>>> import numpy as np
>>> from numpy import linalg as LA
>>> np.set_printoptions(precision=3, suppress=True, linewidth=100)
>>> sigma = 10 * 0.5 ** np.arange(7)
>>> O, _ = LA.qr(np.array([[1.0, -1.0, -0.3, 0.0, -0.5, -0.5, 0.7],
...     [-0.8, 1.0, -0.3, -0.4, -0.5, -0.1, 0.0],
...     [-0.8, -0.3, -0.3, 0.2, 0.7, 0.9, 0.5],
...     [1.0, -0.5, -0.5, -0.9, -0.8, -1.3, -0.6],
...     [-1.9, 0.5, 0.1, -0.6, -0.5, 0.2, -0.1],
...     [2.7, 2.1, 0.2, -1.2, -0.5, -0.1, 1.0],
...     [-0.3, 0.2, -0.4, -1.3, 0.1, 0.2, 1.3]]))
>>> rng = np.random.default_rng(495)
>>> arr = rng.normal(size=(17, 7)) * sigma @ O
>>> arr
array([[  4.656,  -8.594,  -0.11 ,   2.613,   3.437,  11.894,  -4.025],
       [ -1.362,   1.98 ,  -4.29 ,   1.83 ,  -4.647,  -5.976,   3.401],
       [ -0.596,   1.548,   1.127,  -1.159,   1.196,  -3.181,  -0.632],
       [ -0.791,   2.066,  -6.486,   3.965,  -7.008,  -8.96 ,   5.749],
       [  0.376,  -1.382,   7.318,  -4.496,   7.431,   5.977,  -5.554],
       [ -0.409,   0.828,   1.457,  -1.481,   2.734,   0.274,  -3.25 ],
       [ -0.61 ,   2.752,   3.077,  -2.734,   0.684,  -1.666,   0.559],
       [  5.75 , -11.918,  -0.38 ,   3.368,   0.205,  14.343,   0.007],
       [  2.299,  -2.486,   8.932,  -3.884,   9.827,   7.138,  -6.131],
       [ -1.95 ,   5.303,   0.078,  -1.49 ,   1.698,  -5.674,  -1.816],
       [ -1.27 ,   1.608,  -4.373,   1.941,  -4.85 ,  -6.395,   3.145],
       [  3.519,  -5.784,  -2.918,   4.214,  -1.525,   4.043,   0.671],
       [ -2.064,   3.741,  -2.919,   1.533,  -5.022,  -8.38 ,   4.815],
       [  0.65 ,  -1.778,   2.589,  -1.222,   1.942,   3.402,  -0.758],
       [  7.724, -14.761,   0.849,   2.195,   2.719,  19.862,  -4.343],
       [  0.395,   0.15 ,  -6.01 ,   4.368,  -2.082,  -3.181,   0.377],
       [ -4.502,   5.789,  -4.068,   1.094,  -6.355,  -9.958,   6.157]])
>>> A2 = np.c_[arr[:, :3] @ np.array([[-4, -1, 2], [3, -4, 3], [1, 1, 2]]), np.array([2, 2, 0, 5, -1, -2, 5, 3, -5, -1, 2, 3, 3, -3, 3, 0, -5])]
>>> A2
array([[-44.516,  29.611, -16.692,   2.   ],
       [  7.096, -10.849,  -5.364,   2.   ],
       [  8.154,  -4.472,   5.707,   0.   ],
       [  2.877, -13.96 ,  -8.356,   5.   ],
       [  1.668,  12.469,  11.243,  -1.   ],
       [  5.576,  -1.446,   4.578,  -2.   ],
       [ 13.772,  -7.32 ,  13.189,   5.   ],
       [-59.133,  41.544, -25.015,   3.   ],
       [ -7.723,  16.576,  15.006,  -5.   ],
       [ 23.785, -19.184,  12.164,  -1.   ],
       [  5.534,  -9.536,  -6.462,   2.   ],
       [-34.344,  16.698, -16.148,   3.   ],
       [ 16.56 , -15.819,   1.258,   3.   ],
       [ -5.346,   9.051,   1.144,  -3.   ],
       [-74.331,  52.17 , -27.136,   3.   ],
       [ -7.14 ,  -7.003, -10.78 ,   0.   ],
       [ 31.306, -22.724,   0.228,  -5.   ]])
>>> LA.matrix_rank(np.c_[arr, A2])
np.int64(8)
>>> np.round(LA.norm(A2 - arr @ LA.lstsq(arr, A2)[0], axis=0), 3) + 0
array([0.   , 0.   , 0.   , 6.358])
>>> np.round(LA.lstsq(arr, A2[:, 0])[0], 3) + 0
array([-4.,  3.,  1.,  0.,  0.,  0.,  0.])
